In [1]: import numpy as np

In [2]: np.set_printoptions(precision=3, suppress=True, linewidth=140, legacy="1.25")

In [3]: K = np.loadtxt("case8.csv", delimiter=",")

In [4]: K
Out[4]: 
array([[-1. ,  0.2,  0. ,  1.1, -1.2,  0.7, -1. , -0.2,  0.9,  0.2],
       [-0.6, -1.2,  0.4,  0.7, -1.4, -1.1,  0.1, -2.4,  1.8,  2. ],
       [-1.5,  0.7, -1.6,  0.1,  0.1,  1.9,  0.7,  0.7, -0.9,  0.9],
       [-1.9, -0.9, -0.2,  0.8, -1.5, -0.8,  0.6, -0.2,  0.6, -1.3],
       [-0.9,  0.9,  0.6, -0.3, -0.1, -0.4,  0.9,  1.3,  0.6, -0.6]])

In [5]: left, sv = np.linalg.svd(K)
---------------------------------------------------------------------------
ValueError                                Traceback (most recent call last)
Cell In[5], line 1
----> 1 left, sv = np.linalg.svd(K)

ValueError: too many values to unpack (expected 2)

In [6]: left, sv, vt = np.linalg.svd(K, full_matrices=False)

In [7]: left.shape, sv.shape, vt.shape
Out[7]: ((5, 5), (5,), (5, 10))

In [8]: sv
Out[8]: array([4.874, 3.574, 3.078, 1.824, 1.675])

In [9]: round(np.sqrt((sv ** 2).sum()), 3), np.round(np.linalg.norm(K), 3)
Out[9]: (7.22, 7.22)

In [10]: (sv > 1e-8).sum()
Out[10]: 5

In [11]: np.round(left.T @ left, 3) + 0
Out[11]: 
array([[1., 0., 0., 0., 0.],
       [0., 1., 0., 0., 0.],
       [0., 0., 1., 0., 0.],
       [0., 0., 0., 1., 0.],
       [0., 0., 0., 0., 1.]])

In [12]: np.round(vt @ vt.T, 3) + 0
Out[12]: 
array([[1., 0., 0., 0., 0.],
       [0., 1., 0., 0., 0.],
       [0., 0., 1., 0., 0.],
       [0., 0., 0., 1., 0.],
       [0., 0., 0., 0., 1.]])

In [13]: np.abs(left[:, 0]).round(6).argmax()
Out[13]: 1

In [14]: sv / sv[0]
Out[14]: array([1.   , 0.733, 0.631, 0.374, 0.344])

In [15]: np.cumsum(sv ** 2) / np.sum(sv ** 2)
Out[15]: array([0.456, 0.701, 0.882, 0.946, 1.   ])

In [16]: data = np.load("test19.npy")

In [17]: data
Out[17]: 
array([[ 0.007,  0.022,  0.007, -0.037, -0.051, -0.007,  0.037,  0.037],
       [ 0.022,  0.066,  0.022, -0.11 , -0.154, -0.022,  0.11 ,  0.11 ],
       [ 0.007,  0.022,  0.007, -0.037, -0.051, -0.007,  0.037,  0.037],
       [-0.037, -0.11 , -0.037,  0.184,  0.257,  0.037, -0.184, -0.184],
       [-0.051, -0.154, -0.051,  0.257,  0.36 ,  0.051, -0.257, -0.257],
       [-0.007, -0.022, -0.007,  0.037,  0.051,  0.007, -0.037, -0.037],
       [ 0.037,  0.11 ,  0.037, -0.184, -0.257, -0.037,  0.184,  0.184],
       [ 0.037,  0.11 ,  0.037, -0.184, -0.257, -0.037,  0.184,  0.184]])

In [18]: vec = np.array([-6, -2, 7, -9, 8, 9, 2, 9])

In [19]: np.round((vec - data @ vec) @ (data @ vec), 3)
Out[19]: 0.0

In [20]: np.eye(8) - data
Out[20]: 
array([[ 0.993, -0.022, -0.007,  0.037,  0.051,  0.007, -0.037, -0.037],
       [-0.022,  0.934, -0.022,  0.11 ,  0.154,  0.022, -0.11 , -0.11 ],
       [-0.007, -0.022,  0.993,  0.037,  0.051,  0.007, -0.037, -0.037],
       [ 0.037,  0.11 ,  0.037,  0.816, -0.257, -0.037,  0.184,  0.184],
       [ 0.051,  0.154,  0.051, -0.257,  0.64 , -0.051,  0.257,  0.257],
       [ 0.007,  0.022,  0.007, -0.037, -0.051,  0.993,  0.037,  0.037],
       [-0.037, -0.11 , -0.037,  0.184,  0.257,  0.037,  0.816, -0.184],
       [-0.037, -0.11 , -0.037,  0.184,  0.257,  0.037, -0.184,  0.816]])

In [21]: np.round(np.linalg.det(data), 3)
Out[21]: 0.0

In [22]: np.round(np.sort(np.abs(np.linalg.eigvals(data))), 3) + 0
Out[22]: array([0., 0., 0., 0., 0., 0., 0., 1.])

In [23]: np.trace(data)
Out[23]: 1.0

In [24]: np.linalg.matrix_power(data, 2)
Out[24]: 
array([[ 0.007,  0.022,  0.007, -0.037, -0.051, -0.007,  0.037,  0.037],
       [ 0.022,  0.066,  0.022, -0.11 , -0.154, -0.022,  0.11 ,  0.11 ],
       [ 0.007,  0.022,  0.007, -0.037, -0.051, -0.007,  0.037,  0.037],
       [-0.037, -0.11 , -0.037,  0.184,  0.257,  0.037, -0.184, -0.184],
       [-0.051, -0.154, -0.051,  0.257,  0.36 ,  0.051, -0.257, -0.257],
       [-0.007, -0.022, -0.007,  0.037,  0.051,  0.007, -0.037, -0.037],
       [ 0.037,  0.11 ,  0.037, -0.184, -0.257, -0.037,  0.184,  0.184],
       [ 0.037,  0.11 ,  0.037, -0.184, -0.257, -0.037,  0.184,  0.184]])

In [25]: np.allclose(data @ data.T, data.T @ data)
Out[25]: True

In [26]: w, vecs = np.linalg.eigh(data)

In [27]: np.abs(vecs[:, -1]).round(6).argmax()
Out[27]: 4

In [28]: np.round(np.linalg.eigvalsh(data @ data), 3) + 0
Out[28]: array([0., 0., 0., 0., 0., 0., 0., 1.])

In [29]: np.unique(w.round(6) + 0, return_counts=True)[1]
Out[29]: array([7, 1])

In [30]: w, vecs = np.linalg.eigh(data)

In [31]: vec = np.array([2, -1, 1, 1, 0, 0, -2, 0])

In [32]: np.round(np.linalg.eigvalsh(data[1:, 1:]), 3) + 0
Out[32]: array([0.   , 0.   , 0.   , 0.   , 0.   , 0.   , 0.993])

In [33]: np.round(np.abs(data).sum(axis=1).max(), 3), np.round(np.abs(w).max(), 3)
Out[33]: (1.441, 1.0)

In [34]: (np.sign(vecs[:, -1].round(6)) == np.sign(vecs[0, -1].round(6))).astype(int)
Out[34]: array([1, 1, 1, 0, 0, 0, 1, 1])

In [35]: vecs * np.abs(w) @ vecs.T
Out[35]: 
array([[ 0.007,  0.022,  0.007, -0.037, -0.051, -0.007,  0.037,  0.037],
       [ 0.022,  0.066,  0.022, -0.11 , -0.154, -0.022,  0.11 ,  0.11 ],
       [ 0.007,  0.022,  0.007, -0.037, -0.051, -0.007,  0.037,  0.037],
       [-0.037, -0.11 , -0.037,  0.184,  0.257,  0.037, -0.184, -0.184],
       [-0.051, -0.154, -0.051,  0.257,  0.36 ,  0.051, -0.257, -0.257],
       [-0.007, -0.022, -0.007,  0.037,  0.051,  0.007, -0.037, -0.037],
       [ 0.037,  0.11 ,  0.037, -0.184, -0.257, -0.037,  0.184,  0.184],
       [ 0.037,  0.11 ,  0.037, -0.184, -0.257, -0.037,  0.184,  0.184]])

In [36]: W0 = np.load("block14.npy")

In [37]: W0
Out[37]: 
array([[ 1,  0,  0,  0,  0,  0],
       [-9,  1,  0,  0,  0,  0],
       [ 4,  7,  1,  0,  0,  0],
       [ 6, -8,  7,  1,  0,  0],
       [ 2, -5, -8, -3,  1,  0],
       [-3, -7,  8, -1, -9,  1]])

In [38]: B = np.array([[5, 3, 9], [7, 7, 3], [2, 6, 7], [2, 2, 5], [7, 3, 4], [2, 3, 9]])

In [39]: np.linalg.matrix_rank(W0 @ B)
Out[39]: 3

In [40]: B.T @ W0.T
Out[40]: 
array([[   5,  -38,   71,  -10,  -40, -111],
       [   3,  -20,   67,    6,  -80,  -36],
       [   9,  -78,   64,   84,  -64,  -24]])

In [41]: np.einsum("ij,ij->i", W0, W0)
Out[41]: array([  1,  82,  66, 150, 103, 205])

In [42]: np.einsum("ij->j", W0)
Out[42]: array([  1, -12,   8,  -3,  -8,   1])

In [43]: T = np.stack([W0, 3 * W0, W0[::-1]])

In [44]: np.linalg.matrix_rank(T.reshape(3, -1))
Out[44]: 2

In [45]: np.einsum("bij,cij->bc", T, T)
Out[45]: 
array([[ 607, 1821, -102],
       [1821, 5463, -306],
       [-102, -306,  607]])

In [46]: np.linalg.det(T)
Out[46]: array([  1., 729.,  -1.])

In [47]: np.linalg.matrix_rank(T)
Out[47]: array([6, 6, 6])

In [48]: T.shape
Out[48]: (3, 6, 6)

In [49]: A = np.loadtxt("dump.csv", delimiter=",")

In [50]: A
Out[50]: 
array([[0.4  , 0.   , 0.   , 0.   , 0.2  , 0.2  , 0.2  , 0.   ],
       [0.   , 0.5  , 0.   , 0.   , 0.   , 0.25 , 0.25 , 0.   ],
       [0.   , 0.   , 0.333, 0.   , 0.333, 0.   , 0.333, 0.   ],
       [0.   , 0.   , 0.25 , 0.5  , 0.25 , 0.   , 0.   , 0.   ],
       [0.5  , 0.   , 0.   , 0.   , 0.5  , 0.   , 0.   , 0.   ],
       [0.333, 0.   , 0.   , 0.   , 0.   , 0.333, 0.333, 0.   ],
       [0.333, 0.   , 0.333, 0.   , 0.   , 0.   , 0.333, 0.   ],
       [0.2  , 0.   , 0.2  , 0.   , 0.   , 0.2  , 0.2  , 0.2  ]])

In [51]: rng = np.random.default_rng(461292)

In [52]: idx = rng.permutation(8)

In [53]: idx
Out[53]: array([4, 0, 7, 2, 1, 3, 6, 5])

In [54]: B = A[idx][:, idx]

In [55]: np.round(np.trace(B), 3)
Out[55]: 3.1

In [56]: np.diag(B)
Out[56]: array([0.5  , 0.4  , 0.2  , 0.333, 0.5  , 0.5  , 0.333, 0.333])
